>>> import numpy as np
>>> np.set_printoptions(precision=2, suppress=True, linewidth=140)
>>> mat = np.load("dump.npy")
>>> mat
array([[-2.,  1.,  0.,  0.,  0.,  0.,  0.,  0.],
       [ 0., -2.,  1.,  0.,  0.,  0.,  0.,  0.],
       [ 0.,  0., -2.,  1.,  0.,  0.,  0.,  0.],
       [ 0.,  0.,  0., -2.,  1.,  0.,  0.,  0.],
       [ 0.,  0.,  0.,  0., -2.,  1.,  0.,  0.],
       [ 0.,  0.,  0.,  0.,  0., -2.,  1.,  0.],
       [ 0.,  0.,  0.,  0.,  0.,  0., -2.,  1.],
       [ 0.,  0.,  0.,  0.,  0.,  0.,  0., -2.]])
>>> np.sort(np.linalg.eigvals(mat))
array([-2., -2., -2., -2., -2., -2., -2., -2.])
>>> np.linalg.matrix_rank(mat - mat[0, 0] * np.eye(8))
np.int64(7)
>>> np.prod(np.diag(mat)), np.round(np.linalg.det(mat), 2)
(np.float64(256.0), np.float64(256.0))
>>> q, r_ = np.linalg.qr(mat)
>>> q.shape, r_.shape
((8, 8), (8, 8))
>>> q @ r_
array([[-2.,  1.,  0.,  0.,  0.,  0.,  0.,  0.],
       [ 0., -2.,  1.,  0.,  0.,  0.,  0.,  0.],
       [ 0.,  0., -2.,  1.,  0.,  0.,  0.,  0.],
       [ 0.,  0.,  0., -2.,  1.,  0.,  0.,  0.],
       [ 0.,  0.,  0.,  0., -2.,  1.,  0.,  0.],
       [ 0.,  0.,  0.,  0.,  0., -2.,  1.,  0.],
       [ 0.,  0.,  0.,  0.,  0.,  0., -2.,  1.],
       [ 0.,  0.,  0.,  0.,  0.,  0.,  0., -2.]])
>>> q
array([[ 1.,  0.,  0.,  0.,  0.,  0.,  0.,  0.],
       [-0.,  1.,  0.,  0.,  0.,  0.,  0.,  0.],
       [-0., -0.,  1.,  0.,  0.,  0.,  0.,  0.],
       [-0., -0., -0.,  1.,  0.,  0.,  0.,  0.],
       [-0., -0., -0., -0.,  1.,  0.,  0.,  0.],
       [-0., -0., -0., -0., -0.,  1.,  0.,  0.],
       [-0., -0., -0., -0., -0., -0.,  1.,  0.],
       [-0., -0., -0., -0., -0., -0., -0.,  1.]])
>>> rng = np.random.default_rng(63705)
>>> other = mat + rng.integers(-2, 3, (8, 6)) @ rng.integers(-2, 3, (6, 8))
>>> other
array([[ -8.,   3.,   2.,  10.,   2.,  -4.,  -6.,   6.],
       [  0., -10.,  -3., -12.,   8.,   0.,  10.,   5.],
       [ -6.,   2.,  -7.,  -4.,  11.,   4.,  -1.,  -1.],
       [  6.,  -5.,  -3.,   1.,  -3.,  -3.,  -3.,   3.],
       [ -7.,   8.,  -5.,   4.,   0.,   4., -10.,  -3.],
       [  4.,  -5.,  -3.,   2.,  -5.,  -5.,   3.,   0.],
       [ -8.,   9.,  -1.,  -1.,   5.,   5.,  -7.,  -3.],
       [ 13.,  -1.,   6.,  -8.,  -7.,   4.,   4.,  -8.]])
>>> np.abs(other - mat).sum(axis=1)
array([38., 47., 35., 30., 42., 24., 38., 49.])
>>> other - mat
array([[ -6.,   2.,   2.,  10.,   2.,  -4.,  -6.,   6.],
       [  0.,  -8.,  -4., -12.,   8.,   0.,  10.,   5.],
       [ -6.,   2.,  -5.,  -5.,  11.,   4.,  -1.,  -1.],
       [  6.,  -5.,  -3.,   3.,  -4.,  -3.,  -3.,   3.],
       [ -7.,   8.,  -5.,   4.,   2.,   3., -10.,  -3.],
       [  4.,  -5.,  -3.,   2.,  -5.,  -3.,   2.,   0.],
       [ -8.,   9.,  -1.,  -1.,   5.,   5.,  -5.,  -4.],
       [ 13.,  -1.,   6.,  -8.,  -7.,   4.,   4.,  -6.]])
>>> np.round(np.linalg.svd(other - mat, compute_uv=False), 2) + 0
array([30.8 , 23.94, 18.71,  9.45,  5.13,  2.31,  0.  ,  0.  ])
>>> J = np.load("out15.npy")
>>> J
array([[-1.,  0., -2.,  0.,  0.,  0.,  0.,  0.,  0.,  0.],
       [ 0., -1.,  0.,  0.,  0., -2., -2.,  0.,  0.,  0.],
       [-2.,  0., -1.,  0.,  0.,  0.,  0.,  0.,  0.,  0.],
       [ 0.,  0.,  0., -1., -2.,  0.,  0., -2., -2., -2.],
       [ 0.,  0.,  0., -2., -1.,  0.,  0., -2., -2., -2.],
       [ 0., -2.,  0.,  0.,  0., -1., -2.,  0.,  0.,  0.],
       [ 0., -2.,  0.,  0.,  0., -2., -1.,  0.,  0.,  0.],
       [ 0.,  0.,  0., -2., -2.,  0.,  0., -1., -2., -2.],
       [ 0.,  0.,  0., -2., -2.,  0.,  0., -2., -1., -2.],
       [ 0.,  0.,  0., -2., -2.,  0.,  0., -2., -2., -1.]])
>>> w, V = np.linalg.eigh(J)
>>> np.round(V.T @ V, 2) + 0
array([[1., 0., 0., 0., 0., 0., 0., 0., 0., 0.],
       [0., 1., 0., 0., 0., 0., 0., 0., 0., 0.],
       [0., 0., 1., 0., 0., 0., 0., 0., 0., 0.],
       [0., 0., 0., 1., 0., 0., 0., 0., 0., 0.],
       [0., 0., 0., 0., 1., 0., 0., 0., 0., 0.],
       [0., 0., 0., 0., 0., 1., 0., 0., 0., 0.],
       [0., 0., 0., 0., 0., 0., 1., 0., 0., 0.],
       [0., 0., 0., 0., 0., 0., 0., 1., 0., 0.],
       [0., 0., 0., 0., 0., 0., 0., 0., 1., 0.],
       [0., 0., 0., 0., 0., 0., 0., 0., 0., 1.]])
>>> np.round(V.T @ J @ V, 2) + 0
array([[-9.,  0.,  0.,  0.,  0.,  0.,  0.,  0.,  0.,  0.],
       [ 0., -5.,  0.,  0.,  0.,  0.,  0.,  0.,  0.,  0.],
       [ 0.,  0., -3.,  0.,  0.,  0.,  0.,  0.,  0.,  0.],
       [ 0.,  0.,  0.,  1.,  0.,  0.,  0.,  0.,  0.,  0.],
       [ 0.,  0.,  0.,  0.,  1.,  0.,  0.,  0.,  0.,  0.],
       [ 0.,  0.,  0.,  0.,  0.,  1.,  0.,  0.,  0.,  0.],
       [ 0.,  0.,  0.,  0.,  0.,  0.,  1.,  0.,  0.,  0.],
       [ 0.,  0.,  0.,  0.,  0.,  0.,  0.,  1.,  0.,  0.],
       [ 0.,  0.,  0.,  0.,  0.,  0.,  0.,  0.,  1.,  0.],
       [ 0.,  0.,  0.,  0.,  0.,  0.,  0.,  0.,  0.,  1.]])
>>> w
array([-9., -5., -3.,  1.,  1.,  1.,  1.,  1.,  1.,  1.])
>>> np.round(np.linalg.eigvalsh(J + -1 * np.eye(10)), 2) + 0
array([-10.,  -6.,  -4.,   0.,   0.,   0.,   0.,   0.,   0.,   0.])
>>> np.linalg.svd(J, compute_uv=False)
array([9., 5., 3., 1., 1., 1., 1., 1., 1., 1.])
>>> np.round(V @ np.diag(w) @ V.T, 2) + 0
array([[-1.,  0., -2.,  0.,  0.,  0.,  0.,  0.,  0.,  0.],
       [ 0., -1.,  0.,  0.,  0., -2., -2.,  0.,  0.,  0.],
       [-2.,  0., -1.,  0.,  0.,  0.,  0.,  0.,  0.,  0.],
       [ 0.,  0.,  0., -1., -2.,  0.,  0., -2., -2., -2.],
       [ 0.,  0.,  0., -2., -1.,  0.,  0., -2., -2., -2.],
       [ 0., -2.,  0.,  0.,  0., -1., -2.,  0.,  0.,  0.],
       [ 0., -2.,  0.,  0.,  0., -2., -1.,  0.,  0.,  0.],
       [ 0.,  0.,  0., -2., -2.,  0.,  0., -1., -2., -2.],
       [ 0.,  0.,  0., -2., -2.,  0.,  0., -2., -1., -2.],
       [ 0.,  0.,  0., -2., -2.,  0.,  0., -2., -2., -1.]])
>>> np.unique(w.round(6) + 0, return_counts=True)[1]
array([1, 1, 1, 7])
>>> round(float(w.sum()), 2), np.trace(J)
(-10.0, np.float64(-10.0))
>>> np.linalg.eigvalsh(J @ J)
array([ 1.,  1.,  1.,  1.,  1.,  1.,  1.,  9., 25., 81.])
